$ python3 -q
>>> import numpy as np
>>> import numpy.linalg as la
>>> np.set_printoptions(suppress=True, linewidth=140)
>>> Z = np.array([[0.5, 0.0, -0.7, 1.1, 1.2, 0.2, -1.2, -0.3, 0.4]])
>>> rng = np.random.default_rng(57183)
>>> F = np.array([[-1],
...     [-5],
...     [0],
...     [1],
...     [4],
...     [4],
...     [5],
...     [5],
...     [3],
...     [-4],
...     [-3],
...     [3],
...     [2],
...     [0],
...     [-3],
...     [-4],
...     [5],
...     [1],
...     [-5],
...     [3],
...     [5],
...     [4],
...     [0],
...     [3],
...     [5],
...     [-4],
...     [4],
...     [-4],
...     [-5],
...     [4],
...     [-5],
...     [-5]]) @ Z + 0.1 * rng.normal(size=(32, 9))
>>> F.round(3) + 0
array([[-0.446, -0.092,  0.614, -1.147, -1.154, -0.176,  1.247,  0.299, -0.284],
       [-2.416,  0.016,  3.427, -5.682, -6.01 , -0.808,  5.994,  1.428, -1.931],
       [ 0.225,  0.057,  0.101, -0.146,  0.075,  0.1  , -0.067,  0.039,  0.164],
       [ 0.731,  0.016, -0.756,  1.253,  1.182,  0.132, -1.305, -0.258,  0.311],
       [ 1.975, -0.025, -2.672,  4.372,  4.716,  0.871, -4.813, -1.205,  1.614],
       [ 2.191, -0.147, -2.846,  4.323,  4.726,  0.783, -4.864, -1.169,  1.514],
       [ 2.441, -0.148, -3.563,  5.335,  6.016,  0.931, -5.885, -1.558,  1.884],
       [ 2.423,  0.05 , -3.468,  5.543,  5.978,  0.964, -6.144, -1.558,  2.08 ],
       [ 1.545,  0.063, -2.206,  3.196,  3.568,  0.548, -3.565, -0.804,  1.209],
       [-1.981,  0.023,  2.856, -4.442, -4.73 , -0.83 ,  4.784,  1.   , -1.787],
       [-1.319,  0.12 ,  2.137, -3.343, -3.503, -0.565,  3.5  ,  0.789, -1.234],
       [ 1.336, -0.063, -1.998,  3.299,  3.593,  0.605, -3.62 , -0.794,  1.082],
       [ 1.053,  0.088, -1.38 ,  2.29 ,  2.529,  0.442, -2.447, -0.321,  0.913],
       [-0.032, -0.068, -0.017,  0.259, -0.031, -0.037,  0.004, -0.041, -0.172],
       [-1.377, -0.127,  2.164, -3.238, -3.429, -0.607,  3.514,  0.794, -1.227],
       [-2.132, -0.06 ,  2.939, -4.506, -4.772, -0.749,  4.913,  1.269, -1.523],
       [ 2.361, -0.027, -3.351,  5.393,  5.872,  1.003, -5.86 , -1.598,  1.925],
       [ 0.677,  0.13 , -0.607,  1.069,  1.19 ,  0.237, -1.155, -0.457,  0.507],
       [-2.653,  0.129,  3.481, -5.556, -5.943, -1.007,  5.885,  1.426, -1.986],
       [ 1.456,  0.041, -2.013,  3.206,  3.683,  0.553, -3.636, -1.06 ,  1.383],
       [ 2.536, -0.198, -3.472,  5.633,  6.036,  1.101, -6.03 , -1.355,  2.   ],
       [ 2.036, -0.125, -2.643,  4.331,  5.018,  0.839, -4.718, -1.417,  1.531],
       [-0.08 , -0.216,  0.   , -0.01 , -0.056,  0.176,  0.178,  0.108,  0.23 ],
       [ 1.542,  0.048, -1.999,  3.277,  3.782,  0.489, -3.717, -0.935,  1.229],
       [ 2.659,  0.053, -3.589,  5.446,  5.846,  0.908, -6.038, -1.372,  2.114],
       [-2.055, -0.131,  2.753, -4.3  , -4.866, -0.744,  4.81 ,  1.198, -1.521],
       [ 1.904, -0.166, -2.789,  4.529,  4.864,  0.62 , -4.698, -1.176,  1.484],
       [-1.964, -0.096,  2.983, -4.548, -4.847, -0.675,  4.772,  1.271, -1.597],
       [-2.5  ,  0.011,  3.498, -5.548, -6.061, -0.867,  6.178,  1.55 , -1.842],
       [ 2.124, -0.167, -2.777,  4.345,  4.737,  0.771, -4.762, -1.344,  1.614],
       [-2.481,  0.096,  3.562, -5.566, -5.952, -0.933,  5.807,  1.552, -1.958],
       [-2.664, -0.263,  3.445, -5.498, -5.928, -0.93 ,  5.816,  1.414, -2.129]])
>>> Uu, sv, VT = la.svd(F)
>>> sv.round(3)
array([48.175,  0.789,  0.722,  0.654,  0.558,  0.478,  0.421,  0.366,  0.271])
>>> out = Uu[:, :1] @ np.diag(sv[:1]) @ VT[:1]
>>> np.round(la.norm(F - out, 2), 3), np.round(sv[1], 3)
(np.float64(0.789), np.float64(0.789))
>>> la.matrix_rank(out)
np.int64(1)
>>> G = np.cov(F, rowvar=False)
>>> np.argwhere(np.triu(np.abs(np.corrcoef(F.T)) > 0.8, 1))
array([[0, 2],
       [0, 3],
       [0, 4],
       [0, 5],
       [0, 6],
       [0, 7],
       [0, 8],
       [2, 3],
       [2, 4],
       [2, 5],
       [2, 6],
       [2, 7],
       [2, 8],
       [3, 4],
       [3, 5],
       [3, 6],
       [3, 7],
       [3, 8],
       [4, 5],
       [4, 6],
       [4, 7],
       [4, 8],
       [5, 6],
       [5, 7],
       [5, 8],
       [6, 7],
       [6, 8],
       [7, 8]])
>>> np.round(F.std(axis=0), 3)
array([1.887, 0.108, 2.621, 4.136, 4.486, 0.712, 4.482, 1.12 , 1.494])
>>> np.round(np.median(F, axis=0), 3)
array([ 0.704, -0.026, -0.681,  1.161,  1.186,  0.207, -1.23 , -0.29 ,  0.409])
>>> np.round(la.eigvalsh(G)[::-1], 3)
array([73.985,  0.02 ,  0.016,  0.011,  0.01 ,  0.006,  0.006,  0.004,  0.002])
>>> D = la.norm(F[:, None] - F[None], axis=-1)
>>> np.flatnonzero(D[20] < D.mean() / 2)
array([ 4,  5,  6,  7,  8, 11, 16, 19, 20, 21, 23, 24, 26, 29])
>>> D[20].round(6).argsort(kind="stable")[:4]
array([20,  7, 24,  6])
>>> D.shape
(32, 32)
>>> np.unravel_index(D.round(6).argmax(), D.shape)
(np.int64(20), np.int64(28))
>>> la.matrix_rank(D ** 2)
np.int64(11)
>>> (D + 1e9 * np.eye(32)).round(6).argmin(axis=1)
array([22, 28, 22, 17, 29, 29, 16, 24, 11, 27, 14,  8, 11, 22, 10, 27,  6,  3, 30, 23,  7, 29,  2, 19,  7, 15, 29, 15,  1,  5, 18, 18])
>>> D[:5, :5].round(3)
array([[ 0.   ,  9.104,  2.306,  4.664, 11.192],
       [ 9.104,  0.   , 11.384, 13.756, 20.291],
       [ 2.306, 11.384,  0.   ,  2.412,  8.915],
       [ 4.664, 13.756,  2.412,  0.   ,  6.549],
       [11.192, 20.291,  8.915,  6.549,  0.   ]])
>>> K = np.loadtxt("m.csv", delimiter=",")
>>> K
array([[ 4.005,  7.99 , -1.035, -2.027,  4.033, -6.988, -0.004,  1.991],
       [ 3.981,  7.972, -1.004, -1.996,  3.99 , -6.985, -0.055,  1.997],
       [ 4.028,  7.999, -1.012, -1.982,  3.977, -6.976,  0.021,  2.01 ],
       [ 3.971,  7.954, -0.986, -2.024,  3.999, -7.006, -0.034,  2.041],
       [ 3.991,  7.98 , -0.962, -1.983,  4.01 , -6.981, -0.007,  2.026],
       [ 4.008,  8.008, -1.021, -2.03 ,  4.006, -6.998,  0.008,  1.986],
       [ 3.981,  8.017, -0.993, -2.013,  3.991, -7.017,  0.005,  1.989],
       [ 4.023,  8.001, -0.989, -1.982,  3.996, -6.993, -0.015,  1.984],
       [ 4.005,  7.989, -1.01 , -1.983,  3.986, -7.   , -0.013,  2.   ],
       [ 3.963,  7.986, -0.974, -1.988,  3.971, -7.03 ,  0.001,  2.006],
       [-1.012,  6.004,  5.984, -5.988, -1.018,  2.997, -4.99 , -1.994],
       [-0.997,  5.971,  5.963, -6.019, -1.002,  2.976, -5.008, -2.01 ],
       [-0.981,  6.016,  5.998, -6.007, -1.002,  2.982, -5.002, -1.989],
       [-1.013,  6.015,  6.008, -6.012, -1.006,  2.982, -4.994, -1.988],
       [-0.982,  6.023,  6.03 , -5.977, -0.994,  2.997, -5.029, -2.002],
       [-1.04 ,  5.962,  6.007, -6.   , -0.967,  2.975, -4.996, -2.02 ],
       [-1.034,  5.987,  5.994, -6.004, -1.008,  2.973, -5.004, -1.974],
       [-0.996,  5.969,  6.011, -6.01 , -1.011,  3.006, -5.032, -2.026],
       [-1.011,  6.027,  5.994, -6.019, -1.02 ,  3.007, -5.019, -1.976],
       [-0.959,  6.02 ,  6.023, -5.981, -0.988,  3.001, -5.008, -2.012],
       [ 0.004,  6.993, -7.003, -8.984, -9.034,  3.009,  2.986, -7.984],
       [ 0.012,  7.009, -6.988, -8.982, -8.989,  2.989,  3.026, -7.998],
       [-0.01 ,  7.005, -6.996, -8.998, -8.979,  3.005,  2.968, -7.999],
       [-0.003,  7.035, -7.006, -9.033, -8.97 ,  3.008,  3.05 , -7.992],
       [ 0.013,  6.996, -7.013, -8.986, -9.003,  3.001,  3.019, -8.022],
       [-0.006,  6.975, -7.022, -9.   , -9.01 ,  2.959,  2.998, -8.02 ],
       [-0.007,  6.989, -7.026, -9.004, -9.042,  3.003,  2.998, -7.993],
       [-0.001,  7.018, -7.028, -8.997, -8.992,  2.994,  2.991, -8.005],
       [ 0.01 ,  6.993, -7.002, -9.003, -8.985,  2.997,  3.022, -8.04 ],
       [-0.001,  6.988, -7.015, -8.99 , -8.98 ,  2.991,  2.976, -7.97 ]])
>>> idx = K[:, 4] > np.median(K[:, 4])
>>> f = K[idx].mean(axis=0) - K[~idx].mean(axis=0)
>>> ((K - K.mean(axis=0)) @ f > 0).astype(int)
array([1, 1, 1, 1, 1, 1, 1, 1, 1, 1, 1, 1, 1, 1, 1, 1, 1, 1, 1, 1, 0, 0, 0, 0, 0, 0, 0, 0, 0, 0])
>>> idx.astype(int)
array([1, 1, 1, 1, 1, 1, 1, 1, 1, 1, 0, 1, 1, 0, 1, 1, 0, 0, 0, 1, 0, 0, 0, 0, 0, 0, 0, 0, 0, 0])
>>> np.round((((K - K.mean(axis=0)) @ f > 0) == idx).mean(), 3)
np.float64(0.833)
>>> cen = K - K.mean(axis=0)
>>> Uu, sv, VT = la.svd(cen, full_matrices=False)
>>> sv.round(3)
array([49.479, 34.137,  0.137,  0.114,  0.107,  0.096,  0.068,  0.05 ])
>>> np.abs(VT[0]).argmax()
np.int64(4)
>>> np.round(sv ** 2 / (sv ** 2).sum(), 3) + 0
array([0.677, 0.322, 0.   , 0.   , 0.   , 0.   , 0.   , 0.   ])
>>> la.matrix_rank(cen)
np.int64(8)
>>> round((sv ** 2).sum() ** 2 / (sv ** 4).sum(), 3)
np.float64(1.776)
>>> mat = np.load("dump.npy")
>>> mat
array([[-7,  0,  0,  0,  0,  0,  0,  0,  0,  0,  0],
       [ 0,  2,  0,  0,  0,  0,  0,  0,  0,  0,  0],
       [ 0,  0, -8,  0,  0,  0,  0,  0,  0,  0,  0],
       [ 0,  0,  0,  4,  0,  0,  0,  0,  0,  0,  0],
       [ 0,  0,  0,  0,  1,  0,  0,  0,  0,  0,  0],
       [ 0,  0,  0,  0,  0,  0,  0,  0,  0,  0,  0],
       [ 0,  0,  0,  0,  0,  0,  1,  0,  0,  0,  0],
       [ 0,  0,  0,  0,  0,  0,  0,  4,  0,  0,  0],
       [ 0,  0,  0,  0,  0,  0,  0,  0, -9,  0,  0],
       [ 0,  0,  0,  0,  0,  0,  0,  0,  0, -8,  0],
       [ 0,  0,  0,  0,  0,  0,  0,  0,  0,  0,  9]])
>>> Uu, sv, VT = la.svd(mat)
>>> sv
array([9., 9., 8., 8., 7., 4., 4., 2., 1., 1., 0.])
>>> out = Uu[:, :10] @ np.diag(sv[:10]) @ VT[:10]
>>> round(float(la.norm(mat - out, 2)), 3), sv[10]
(0.0, np.float64(0.0))
>>> la.matrix_rank(out)
np.int64(10)
>>> round(float(la.norm(mat - out) / la.norm(mat)), 3)
0.0
>>> vals, V = la.eigh(mat)
>>> x0 = np.array([3, -2, -3, -2, 3, -1, -3, 0, 1, -2, -1])
>>> x0 @ mat @ x0
np.int64(-125)
>>> V * np.maximum(vals, 0) @ V.T
array([[0., 0., 0., 0., 0., 0., 0., 0., 0., 0., 0.],
       [0., 2., 0., 0., 0., 0., 0., 0., 0., 0., 0.],
       [0., 0., 0., 0., 0., 0., 0., 0., 0., 0., 0.],
       [0., 0., 0., 4., 0., 0., 0., 0., 0., 0., 0.],
       [0., 0., 0., 0., 1., 0., 0., 0., 0., 0., 0.],
       [0., 0., 0., 0., 0., 0., 0., 0., 0., 0., 0.],
       [0., 0., 0., 0., 0., 0., 1., 0., 0., 0., 0.],
       [0., 0., 0., 0., 0., 0., 0., 4., 0., 0., 0.],
       [0., 0., 0., 0., 0., 0., 0., 0., 0., 0., 0.],
       [0., 0., 0., 0., 0., 0., 0., 0., 0., 0., 0.],
       [0., 0., 0., 0., 0., 0., 0., 0., 0., 0., 9.]])
>>> (np.sign(V[:, -1].round(6)) == np.sign(V[0, -1].round(6))).astype(int)
array([1, 1, 1, 1, 1, 1, 1, 1, 1, 1, 0])
>>> Uu, sv, VT = la.svd(K)
>>> sv.round(3)
array([60.61 , 40.119, 33.998,  0.13 ,  0.113,  0.103,  0.092,  0.052])
>>> out = Uu[:, :3] @ np.diag(sv[:3]) @ VT[:3]
>>> np.round(la.norm(K - out) / la.norm(K), 3)
np.float64(0.003)
>>> la.matrix_rank(K, rtol=0.05)
np.int64(3)
>>> la.matrix_rank(out)
np.int64(3)
>>> feats = np.load("arr.npy")
>>> feats
array([[10,  7,  8,  8, 10,  8, 10, 10],
       [-6, -9, -8, -8, -6, -8, -6, -6],
       [ 1, -2, -1, -1,  1, -1,  1,  1],
       [ 5,  2,  3,  3,  5,  3,  5,  5],
       [ 8,  5,  6,  6,  8,  6,  8,  8],
       [10,  7,  8,  8, 10,  8, 10, 10],
       [ 8,  5,  6,  6,  8,  6,  8,  8],
       [11,  8,  9,  9, 11,  9, 11, 11],
       [-5, -8, -7, -7, -5, -7, -5, -5],
       [ 0, -3, -2, -2,  0, -2,  0,  0]])
>>> out = np.array([[1, 0, 2],
...     [1, 2, -1],
...     [2, 0, -2],
...     [2, -2, -1],
...     [1, 2, 2],
...     [1, -2, 1],
...     [1, -2, 1],
...     [1, -1, 0]])
>>> la.matrix_rank(feats @ out)
np.int64(2)
>>> feats @ out
array([[ 87, -28,  27],
       [-73,  20,  -5],
       [ -3,  -1,   9],
       [ 37, -13,  17],
       [ 67, -22,  23],
       [ 87, -28,  27],
       [ 67, -22,  23],
       [ 97, -31,  29],
       [-63,  17,  -3],
       [-13,   2,   7]])
>>> out.T @ feats.T
array([[ 87, -73,  -3,  37,  67,  87,  67,  97, -63, -13],
       [-28,  20,  -1, -13, -22, -28, -22, -31,  17,   2],
       [ 27,  -5,   9,  17,  23,  27,  23,  29,  -3,   7]])
>>> np.einsum("ij,ij->i", feats, feats)
array([641, 417,  11, 131, 389, 641, 389, 791, 311,  21])
>>> np.einsum("ik,kj->ji", feats, out)
array([[ 87, -73,  -3,  37,  67,  87,  67,  97, -63, -13],
       [-28,  20,  -1, -13, -22, -28, -22, -31,  17,   2],
       [ 27,  -5,   9,  17,  23,  27,  23,  29,  -3,   7]])
